>>> import numpy as np
>>> import numpy.linalg as la
>>> np.set_printoptions(precision=2, suppress=True, linewidth=160, legacy="1.25")
>>> E = np.loadtxt("run18.csv", delimiter=",")
>>> E
array([[-0.95, -0.05,  0.31],
       [ 0.3 , -0.46,  0.83],
       [ 0.1 ,  0.89,  0.45]])
>>> u, r1 = E[1], E[0]
>>> round(float(u @ r1), 2)
0.0
>>> p = (u @ r1) / (u @ u) * u
>>> (r1 - p) @ u
0.0
>>> out = E / la.norm(E, axis=1, keepdims=True)
>>> gram = out @ out.T
>>> gram[1].round(2) + 0
array([0., 1., 0.])
>>> np.degrees(np.arccos(np.clip(gram[1, 0], -1, 1)))
90.0
>>> (np.abs(gram) > 0.9).astype(int)
array([[1, 0, 0],
       [0, 1, 0],
       [0, 0, 1]])
>>> la.norm(out, axis=1)
array([1., 1., 1.])
>>> feats = np.loadtxt("w.csv", delimiter=",")
>>> feats
array([[ 0.01, -0.03, -0.07,  0.09],
       [-0.03,  0.08,  0.17, -0.22],
       [-0.07,  0.17,  0.34, -0.44],
       [ 0.09, -0.22, -0.44,  0.57]])
>>> evals, evecs = la.eigh(feats)
>>> (evals > 1e-8).sum(), (evals < -1e-8).sum()
(1, 0)
>>> np.round(la.svd(feats, compute_uv=False), 2) + 0
array([1., 0., 0., 0.])
>>> evecs @ np.diag(evals) @ evecs.T
array([[ 0.01, -0.03, -0.07,  0.09],
       [-0.03,  0.08,  0.17, -0.22],
       [-0.07,  0.17,  0.34, -0.44],
       [ 0.09, -0.22, -0.44,  0.57]])
>>> rng = np.random.default_rng(61)
>>> idx = rng.permutation(4)
>>> idx
array([0, 2, 1, 3])
>>> out = feats[idx][:, idx]
>>> np.trace(out)
1.0
>>> out
array([[ 0.01, -0.07, -0.03,  0.09],
       [-0.07,  0.34,  0.17, -0.44],
       [-0.03,  0.17,  0.08, -0.22],
       [ 0.09, -0.44, -0.22,  0.57]])
>>> np.diag(out)
array([0.01, 0.34, 0.08, 0.57])
>>> np.round(np.sort(np.abs(la.eigvals(out))), 2) + 0
array([0., 0., 0., 1.])
>>> np.round(la.det(out), 2), round(la.det(feats[idx]), 2)
(-0.0, -0.0)
